>>> import numpy as np
>>> import numpy.linalg as la
>>> np.set_printoptions(precision=2, suppress=True, linewidth=200)
>>> arr = np.loadtxt("layer6.csv", delimiter=",")
>>> arr
array([[4., 1., 0., 0., 0., 0.],
       [0., 4., 1., 0., 0., 0.],
       [0., 0., 4., 1., 0., 0.],
       [0., 0., 0., 4., 1., 0.],
       [0., 0., 0., 0., 4., 1.],
       [0., 0., 0., 0., 0., 4.]])
>>> la.matrix_rank(arr - arr[0, 0] * np.eye(6))
np.int64(5)
>>> arr @ arr
array([[16.,  8.,  1.,  0.,  0.,  0.],
       [ 0., 16.,  8.,  1.,  0.,  0.],
       [ 0.,  0., 16.,  8.,  1.,  0.],
       [ 0.,  0.,  0., 16.,  8.,  1.],
       [ 0.,  0.,  0.,  0., 16.,  8.],
       [ 0.,  0.,  0.,  0.,  0., 16.]])
>>> f = np.array([1, 1, 2, 0, 1, 2])
>>> A2 = arr + np.outer(f, np.eye(6)[3])
>>> A2
array([[4., 1., 0., 1., 0., 0.],
       [0., 4., 1., 1., 0., 0.],
       [0., 0., 4., 3., 0., 0.],
       [0., 0., 0., 4., 1., 0.],
       [0., 0., 0., 1., 4., 1.],
       [0., 0., 0., 2., 0., 4.]])
>>> round(float(la.norm(A2, "nuc")), 2)
25.1
>>> round(float(la.norm(A2[0] - A2[3])), 2)
5.2
>>> x = np.array([-2, 2, 2, 1, 0, 0])
>>> h = np.maximum(arr @ x, 0)
>>> np.flatnonzero(h > 1e-9)
array([1, 2, 3])
>>> np.tanh(arr @ x)
array([-1.,  1.,  1.,  1.,  0.,  0.])
>>> np.maximum(arr @ x, 0) - np.maximum(-arr @ x, 0)
array([-6., 10.,  9.,  4.,  0.,  0.])
>>> rng = np.random.default_rng(54)
>>> z = rng.permutation(6)
>>> z
array([4, 2, 0, 3, 1, 5])
>>> A2 = arr[z][:, z]
>>> round(la.det(A2), 2), np.round(la.det(arr[z]), 2)
(np.float64(4096.0), np.float64(-4096.0))
>>> A2
array([[4., 0., 0., 0., 0., 1.],
       [0., 4., 0., 1., 0., 0.],
       [0., 0., 4., 0., 1., 0.],
       [1., 0., 0., 4., 0., 0.],
       [0., 1., 0., 0., 4., 0.],
       [0., 0., 0., 0., 0., 4.]])
>>> np.sort(np.abs(la.eigvals(A2)))
array([4., 4., 4., 4., 4., 4.])
>>> np.trace(A2)
np.float64(24.0)
>>> K, _ = la.qr(np.array([[1.9, 0.9, -0.6, 0.4, -2.8, 0.6, 0.9, 0.2],
...     [-1.0, 0.1, 1.2, -0.3, -0.4, -1.7, 0.4, 1.6],
...     [-0.8, 0.4, -0.3, -0.7, -0.5, -0.3, -0.3, -0.5],
...     [-1.9, -0.2, 1.1, 0.8, -2.6, -0.2, 0.2, 0.8],
...     [0.1, -0.1, 1.1, -0.5, 0.4, 0.1, -1.6, 0.2],
...     [1.7, -0.9, -2.0, -0.7, -2.6, -0.7, -1.1, 0.3],
...     [1.3, 1.1, 0.4, -0.4, -1.7, -0.6, -1.1, -0.8],
...     [-1.3, -0.8, -1.2, 1.7, 1.4, -0.3, -0.2, -0.3]]))
>>> K
array([[-0.49, -0.32, -0.23, -0.43, -0.31,  0.11,  0.22,  0.52],
       [ 0.26, -0.15,  0.26,  0.16, -0.19, -0.74,  0.38,  0.3 ],
       [ 0.21, -0.3 , -0.52,  0.65, -0.13,  0.14, -0.22,  0.31],
       [ 0.49, -0.07,  0.14, -0.24, -0.76,  0.25, -0.11, -0.18],
       [-0.03,  0.07,  0.58,  0.03,  0.06,  0.1 , -0.58,  0.55],
       [-0.44,  0.66, -0.09,  0.29, -0.49, -0.18, -0.08, -0.02],
       [-0.33, -0.49, -0.01, -0.04, -0.13, -0.43, -0.53, -0.41],
       [ 0.33,  0.32, -0.5 , -0.47,  0.13, -0.36, -0.35,  0.2 ]])
>>> Q, evecs = la.qr(K[:, :4])[0], la.qr(K[:, 4:])[0]
>>> sig = la.svd(Q.T @ evecs, compute_uv=False)
>>> np.degrees(np.arccos(sig.clip(0, 1)))
array([90., 90., 90., 90.])
>>> z = rng.permutation(8)
>>> z
array([0, 5, 6, 3, 2, 1, 7, 4])
>>> A2 = K[z][:, z]
>>> np.allclose(A2, K)
False
>>> round(float(np.trace(A2)), 2)
-1.84
>>> round(la.det(A2), 2), round(la.det(K[z]), 2)
(np.float64(-1.0), np.float64(-1.0))
>>> E = rng.normal(size=(12, 7)) + 10 * np.array([3, 4, 0, 2, 3, 4, 3])
>>> E
array([[30.05, 41.07, -0.33, 22.37, 27.47, 39.7 , 29.19],
       [29.77, 40.07, -1.61, 21.13, 28.76, 40.57, 30.98],
       [28.87, 41.13,  0.25, 19.66, 30.82, 41.6 , 31.38],
       [30.34, 39.67, -0.58, 20.76, 30.09, 39.45, 29.3 ],
       [29.01, 39.23,  0.38, 19.09, 28.86, 39.27, 28.98],
       [28.97, 40.89,  1.86, 19.99, 30.35, 39.77, 30.53],
       [28.82, 40.14,  1.44, 18.98, 29.72, 39.72, 29.05],
       [30.69, 39.67,  1.39, 19.93, 29.39, 39.12, 28.8 ],
       [30.69, 39.77,  1.62, 20.03, 30.5 , 40.49, 28.68],
       [30.71, 40.25, -0.74, 19.85, 30.45, 40.41, 30.55],
       [30.47, 41.22, -0.16, 19.62, 29.67, 40.36, 29.38],
       [28.76, 38.78,  1.24, 20.14, 31.27, 40.46, 30.  ]])
>>> A2 = np.c_[E[:, :3] @ np.array([[3, 0, 2], [2, 1, 2], [0, 3, 1]]), np.array([9, -2, -4, 8, 1, -7, -7, -1, -7, -6, 2, 1])]
>>> A2
array([[172.31,  40.09, 141.93,   9.  ],
       [169.44,  35.25, 138.07,  -2.  ],
       [168.85,  41.88, 140.24,  -4.  ],
       [170.37,  37.94, 139.45,   8.  ],
       [165.48,  40.37, 136.86,   1.  ],
       [168.69,  46.48, 141.59,  -7.  ],
       [166.75,  44.47, 139.37,  -7.  ],
       [171.4 ,  43.83, 142.1 ,  -1.  ],
       [171.62,  44.62, 142.54,  -7.  ],
       [172.63,  38.04, 141.18,  -6.  ],
       [173.84,  40.74, 143.21,   2.  ],
       [163.84,  42.5 , 136.32,   1.  ]])
>>> la.matrix_rank(A2)
np.int64(4)
>>> la.matrix_rank(np.c_[E, A2])
np.int64(8)
>>> la.norm(la.qr(E)[0].T @ A2, axis=0) ** 2 / ((A2 ** 2).sum(axis=0) + 1e-12)
array([1.  , 1.  , 1.  , 0.72])
>>> np.round(la.norm(A2 - E @ la.lstsq(E, A2)[0], axis=0), 2) + 0
array([ 0.  ,  0.  ,  0.  , 10.04])
>>> W0 = np.load("x.npy")
>>> W0
array([[ 0, -4, -3,  1, -3,  3, -1,  3],
       [-4,  4, -3, -2,  0,  1,  1,  1],
       [-3, -3, -2, -2,  0,  0, -2,  2],
       [ 1, -2, -2,  0,  1,  0,  0, -1],
       [-3,  0,  0,  1,  4,  2,  0,  2],
       [ 3,  1,  0,  0,  2,  4,  3,  1],
       [-1,  1, -2,  0,  0,  3, -2, -4],
       [ 3,  1,  2, -1,  2,  1, -4,  4]])
>>> round(float(la.eigvalsh(W0).min()), 2)
-8.68
>>> np.all(la.eigvalsh(W0) > 0)
np.False_
>>> A2 = W0 + rng.integers(-2, 3, (8, 7)) @ rng.integers(-2, 3, (7, 8))
>>> A2
array([[ 5, -8,  0, -1,  0,  7, -3, -5],
       [ 7, 10,  1, -2,  6, -3,  4, -1],
       [-1, -7, -2, -6,  1, -2,  1,  4],
       [ 2, -3,  4,  8,  7,  1, -5, -7],
       [-8, -7,  6,  4,  3,  3, -2, -3],
       [ 5,  2, -1, -3,  4, -3,  3, 10],
       [ 3, -6, -5,  1,  9, -1, -2,  5],
       [11,  5, -1,  5,  7,  2,  6,  4]])
>>> A2 - W0
array([[ 5, -4,  3, -2,  3,  4, -2, -8],
       [11,  6,  4,  0,  6, -4,  3, -2],
       [ 2, -4,  0, -4,  1, -2,  3,  2],
       [ 1, -1,  6,  8,  6,  1, -5, -6],
       [-5, -7,  6,  3, -1,  1, -2, -5],
       [ 2,  1, -1, -3,  2, -7,  0,  9],
       [ 4, -7, -3,  1,  9, -4,  0,  9],
       [ 8,  4, -3,  6,  5,  1, 10,  0]])
>>> np.abs(A2 - W0).sum(axis=1)
array([31, 36, 18, 34, 30, 25, 37, 37])
>>> np.round(la.svd(A2 - W0, compute_uv=False), 2) + 0
array([23.14, 20.32, 15.54, 10.72,  9.94,  6.15,  0.46,  0.  ])
>>> data = np.load("mat.npy")
>>> data
array([[0, 0, 0, 0, 1, 1],
       [0, 0, 0, 1, 0, 0],
       [0, 0, 0, 0, 0, 0],
       [0, 1, 0, 0, 0, 0],
       [1, 0, 0, 0, 0, 1],
       [1, 0, 0, 0, 1, 0]])
>>> # rows and columns are dependent
>>> U, sig, vt = la.svd(data)
>>> sig
array([2., 1., 1., 1., 1., 0.])
>>> np.argmax(sig[:-1] / (sig[1:] + 1e-6)) + 1
np.int64(5)
>>> A2 = U[:, :5] @ np.diag(sig[:5]) @ vt[:5]
>>> la.matrix_rank(A2)
np.int64(5)
>>> np.round(la.norm(data - A2) / la.norm(data), 2)
np.float64(0.0)
>>> la.matrix_rank(data, rtol=0.05)
np.int64(5)
>>> np.trace(data @ data @ data) // 6
np.int64(1)
>>> data @ data
array([[2, 0, 0, 0, 1, 1],
       [0, 1, 0, 0, 0, 0],
       [0, 0, 0, 0, 0, 0],
       [0, 0, 0, 1, 0, 0],
       [1, 0, 0, 0, 2, 1],
       [1, 0, 0, 0, 1, 2]])
>>> L = np.diag(data.sum(axis=1)) - data
>>> L @ np.ones(6)
array([0., 0., 0., 0., 0., 0.])
>>> round(la.det(L[1:, 1:]))
0
>>> la.matrix_rank(L)
np.int64(3)
>>> L
array([[ 2,  0,  0,  0, -1, -1],
       [ 0,  1,  0, -1,  0,  0],
       [ 0,  0,  0,  0,  0,  0],
       [ 0, -1,  0,  1,  0,  0],
       [-1,  0,  0,  0,  2, -1],
       [-1,  0,  0,  0, -1,  2]])
>>> mat = np.array([[0.2, -1.1, 0.4, -0.9],
...     [0.4, 1.8, 0.1, 0.6],
...     [0.6, 2.6, -0.8, -0.9],
...     [0.3, 0.5, 0.9, -1.1],
...     [1.3, -0.3, -0.1, -0.5],
...     [-0.7, -0.9, -1.4, -0.2],
...     [-0.6, -1.4, 1.4, 0.6]])
>>> mat
array([[ 0.2, -1.1,  0.4, -0.9],
       [ 0.4,  1.8,  0.1,  0.6],
       [ 0.6,  2.6, -0.8, -0.9],
       [ 0.3,  0.5,  0.9, -1.1],
       [ 1.3, -0.3, -0.1, -0.5],
       [-0.7, -0.9, -1.4, -0.2],
       [-0.6, -1.4,  1.4,  0.6]])
>>> x = np.array([1, 1, 0, 0])
>>> target = mat @ x
>>> coef, lr = np.zeros(4), 1 / la.norm(mat, 2) ** 2
>>> for i in range(12):
...     coef -= lr * mat.T @ (mat @ coef - target)
...     if i % 2 == 0: print(i, round(la.norm(mat @ coef - target), 2))
... 
0 0.97
2 0.66
4 0.5
6 0.4
8 0.33
10 0.27
>>> coef
array([ 0.82,  1.04,  0.03, -0.1 ])
>>> hat = mat @ la.solve(mat.T @ mat, mat.T)
>>> hat @ mat[:, 0]
array([ 0.2,  0.4,  0.6,  0.3,  1.3, -0.7, -0.6])
>>> np.allclose(hat @ hat, hat)
True
>>> np.round(la.eigvalsh(hat), 2) + 0
array([0., 0., 0., 1., 1., 1., 1.])
>>> np.trace(hat)
np.float64(4.0)
>>> A2 = np.array([[3, -2, 0], [3, -1, 3], [-3, 2, -1], [-3, 3, -3]])
>>> la.matrix_rank(np.vstack([mat, A2.T]))
np.int64(4)
>>> np.round(np.einsum("ik,kj->ji", mat, A2), 2) + 0
array([[ -1.2,   4.5,  14.7,   3. ,   4.8,   0. , -12. ],
       [ -1.2,  -0.6,  -8.1,  -2.6,  -4. ,  -1.1,   7.2],
       [ -1. ,   3.5,  11.3,   3.9,   0.7,  -0.7,  -7.4]])
>>> np.vstack([mat, A2.T]).shape
(10, 4)
>>> np.einsum("ij,ij->i", mat, mat)
array([2.22, 3.77, 8.57, 2.36, 2.04, 3.3 , 4.64])
>>> z = rng.permutation(4)
>>> A2 = mat[:, z] * rng.choice([-1, 1], 4)
>>> A2
array([[-0.9,  1.1, -0.4,  0.2],
       [ 0.6, -1.8, -0.1,  0.4],
       [-0.9, -2.6,  0.8,  0.6],
       [-1.1, -0.5, -0.9,  0.3],
       [-0.5,  0.3,  0.1,  1.3],
       [-0.2,  0.9,  1.4, -0.7],
       [ 0.6,  1.4, -1.4, -0.6]])
>>> U, _, vt = la.svd(mat.T @ A2)
>>> np.round(U @ vt, 2) + 0
array([[ 0.,  0.,  0.,  1.],
       [ 0., -1.,  0.,  0.],
       [ 0.,  0., -1.,  0.],
       [ 1.,  0.,  0.,  0.]])
>>> z
array([3, 1, 2, 0])
>>> np.round(la.lstsq(mat, A2)[0], 2) + 0
array([[ 0.,  0.,  0.,  1.],
       [ 0., -1.,  0.,  0.],
       [ 0.,  0., -1.,  0.],
       [ 1.,  0.,  0.,  0.]])
>>> A2 = np.c_[mat[:, :2] @ np.array([[1, 1], [-1, -1]]), np.array([2, -3, 1, 3, -1, 0, -3])]
>>> A2
array([[ 1.3,  1.3,  2. ],
       [-1.4, -1.4, -3. ],
       [-2. , -2. ,  1. ],
       [-0.2, -0.2,  3. ],
       [ 1.6,  1.6, -1. ],
       [ 0.2,  0.2,  0. ],
       [ 0.8,  0.8, -3. ]])
>>> la.matrix_rank(np.c_[mat, A2])
np.int64(5)
>>> np.round(la.norm(A2 - mat @ la.lstsq(mat, A2)[0], axis=0), 2) + 0
array([0.  , 0.  , 2.86])
>>> la.matrix_rank(A2)
np.int64(2)
>>> J = np.array([[0, 1, -1, -5, 0, 3, 3, 5],
...     [5, 0, 1, -1, -5, 0, 3, 3],
...     [3, 5, 0, 1, -1, -5, 0, 3],
...     [3, 3, 5, 0, 1, -1, -5, 0],
...     [0, 3, 3, 5, 0, 1, -1, -5],
...     [-5, 0, 3, 3, 5, 0, 1, -1],
...     [-1, -5, 0, 3, 3, 5, 0, 1],
...     [1, -1, -5, 0, 3, 3, 5, 0]])
>>> cov = J.T @ J
>>> (J @ J.T).shape
(8, 8)
>>> la.svd(J, compute_uv=False) ** 2
array([187.88, 187.88,  52.12,  52.12,  36.  ,  20.  ,  20.  ,   4.  ])
>>> F = np.array([[3, 0, 0, 3, 2],
...     [2, 3, 0, 0, 3],
...     [3, 2, 3, 0, 0],
...     [0, 3, 2, 3, 0],
...     [0, 0, 3, 2, 3]])
>>> np.fft.fft(F[0])
array([8.  +0.j  , 1.19+3.67j, 2.31-1.68j, 2.31+1.68j, 1.19-3.67j])
>>> np.sort(np.abs(np.fft.fft(F[0]))), np.sort(la.svd(F, compute_uv=False))
(array([2.85, 2.85, 3.85, 3.85, 8.  ]), array([2.85, 2.85, 3.85, 3.85, 8.  ]))
>>> np.allclose(F @ F.T, F.T @ F)
True
